% python3 -q
>>> import numpy as np
>>> np.set_printoptions(suppress=True, linewidth=100)
>>> r0 = np.array([-3, 1, 0, 1, 1, -2, -3, 0])
>>> g = np.array([2, 1, 2, -2])
>>> mat = np.outer(r0, g)
>>> mat
array([[-6, -3, -6,  6],
       [ 2,  1,  2, -2],
       [ 0,  0,  0,  0],
       [ 2,  1,  2, -2],
       [ 2,  1,  2, -2],
       [-4, -2, -4,  4],
       [-6, -3, -6,  6],
       [ 0,  0,  0,  0]])
>>> # row 3 repeats row 1
>>> left, s, vt = np.linalg.svd(mat)
>>> np.argmax(s[:-1] / (s[1:] + 1e-6)) + 1
np.int64(1)
>>> print(s.round(2))
[18.03  0.    0.    0.  ]
>>> M2 = left[:, :1] @ np.diag(s[:1]) @ vt[:1]
>>> print(np.round(np.linalg.norm(mat - M2, 2), 2), s[1])
0.0 0.0
>>> E = np.load("arr.npy")
>>> print(E.round(2) + 0)
[[-0.11  0.32 -0.16  0.6  -0.09  0.11 -0.18 -0.36  0.42 -0.16 -0.34]
 [-0.2  -0.23  0.51 -0.13  0.21 -0.09 -0.57  0.04  0.16 -0.47 -0.01]
 [ 0.47 -0.05 -0.17 -0.04  0.1  -0.19  0.31 -0.34  0.01 -0.66  0.24]
 [-0.58 -0.38 -0.14  0.14 -0.41  0.18  0.23 -0.01 -0.31 -0.36  0.  ]
 [ 0.   -0.28  0.17 -0.17 -0.44  0.05  0.16 -0.13  0.7   0.18  0.32]
 [ 0.    0.06  0.2  -0.25 -0.34 -0.61  0.17 -0.12 -0.04  0.   -0.61]
 [-0.38  0.57  0.05 -0.31 -0.1  -0.09 -0.11 -0.46 -0.17  0.03  0.4 ]
 [ 0.49  0.03  0.34  0.14 -0.54  0.29 -0.3  -0.13 -0.37  0.02  0.03]
 [ 0.02  0.52  0.01 -0.1  -0.28  0.09  0.1   0.67  0.18 -0.37  0.05]
 [-0.09  0.09  0.59  0.54  0.14 -0.25  0.41  0.07 -0.09  0.07  0.26]
 [ 0.02 -0.11 -0.36  0.29 -0.24 -0.62 -0.41  0.2  -0.04  0.07  0.35]]
>>> ang = np.radians(120)
>>> r_ = np.eye(11)
>>> r_[9, 9] = r_[0, 0] = np.cos(ang)
>>> r_[9, 0], r_[0, 9] = -np.sin(ang), np.sin(ang)
>>> r_.round(2)
array([[-0.5 ,  0.  ,  0.  ,  0.  ,  0.  ,  0.  ,  0.  ,  0.  ,  0.  ,  0.87,  0.  ],
       [ 0.  ,  1.  ,  0.  ,  0.  ,  0.  ,  0.  ,  0.  ,  0.  ,  0.  ,  0.  ,  0.  ],
       [ 0.  ,  0.  ,  1.  ,  0.  ,  0.  ,  0.  ,  0.  ,  0.  ,  0.  ,  0.  ,  0.  ],
       [ 0.  ,  0.  ,  0.  ,  1.  ,  0.  ,  0.  ,  0.  ,  0.  ,  0.  ,  0.  ,  0.  ],
       [ 0.  ,  0.  ,  0.  ,  0.  ,  1.  ,  0.  ,  0.  ,  0.  ,  0.  ,  0.  ,  0.  ],
       [ 0.  ,  0.  ,  0.  ,  0.  ,  0.  ,  1.  ,  0.  ,  0.  ,  0.  ,  0.  ,  0.  ],
       [ 0.  ,  0.  ,  0.  ,  0.  ,  0.  ,  0.  ,  1.  ,  0.  ,  0.  ,  0.  ,  0.  ],
       [ 0.  ,  0.  ,  0.  ,  0.  ,  0.  ,  0.  ,  0.  ,  1.  ,  0.  ,  0.  ,  0.  ],
       [ 0.  ,  0.  ,  0.  ,  0.  ,  0.  ,  0.  ,  0.  ,  0.  ,  1.  ,  0.  ,  0.  ],
       [-0.87,  0.  ,  0.  ,  0.  ,  0.  ,  0.  ,  0.  ,  0.  ,  0.  , -0.5 ,  0.  ],
       [ 0.  ,  0.  ,  0.  ,  0.  ,  0.  ,  0.  ,  0.  ,  0.  ,  0.  ,  0.  ,  1.  ]])
>>> M2 = E @ r_.T
>>> print(np.round(np.linalg.svd(E, compute_uv=False), 2), np.round(np.linalg.svd(M2, compute_uv=False), 2))
[1. 1. 1. 1. 1. 1. 1. 1. 1. 1. 1.] [1. 1. 1. 1. 1. 1. 1. 1. 1. 1. 1.]
>>> round(float(np.linalg.det(r_)), 2), np.trace(r_)
(1.0, np.float64(8.0))
>>> print(np.allclose(np.linalg.norm(E, axis=1), np.linalg.norm(M2, axis=1)))
True
>>> np.round(np.linalg.pinv(E), 2) + 0
array([[-0.11, -0.2 ,  0.47, -0.58,  0.  ,  0.  , -0.38,  0.49,  0.02, -0.09,  0.02],
       [ 0.32, -0.23, -0.05, -0.38, -0.28,  0.06,  0.57,  0.03,  0.52,  0.09, -0.11],
       [-0.16,  0.51, -0.17, -0.14,  0.17,  0.2 ,  0.05,  0.34,  0.01,  0.59, -0.36],
       [ 0.6 , -0.13, -0.04,  0.14, -0.17, -0.25, -0.31,  0.14, -0.1 ,  0.54,  0.29],
       [-0.09,  0.21,  0.1 , -0.41, -0.44, -0.34, -0.1 , -0.54, -0.28,  0.14, -0.24],
       [ 0.11, -0.09, -0.19,  0.18,  0.05, -0.61, -0.09,  0.29,  0.09, -0.25, -0.62],
       [-0.18, -0.57,  0.31,  0.23,  0.16,  0.17, -0.11, -0.3 ,  0.1 ,  0.41, -0.41],
       [-0.36,  0.04, -0.34, -0.01, -0.13, -0.12, -0.46, -0.13,  0.67,  0.07,  0.2 ],
       [ 0.42,  0.16,  0.01, -0.31,  0.7 , -0.04, -0.17, -0.37,  0.18, -0.09, -0.04],
       [-0.16, -0.47, -0.66, -0.36,  0.18,  0.  ,  0.03,  0.02, -0.37,  0.07,  0.07],
       [-0.34, -0.01,  0.24,  0.  ,  0.32, -0.61,  0.4 ,  0.03,  0.05,  0.26,  0.35]])
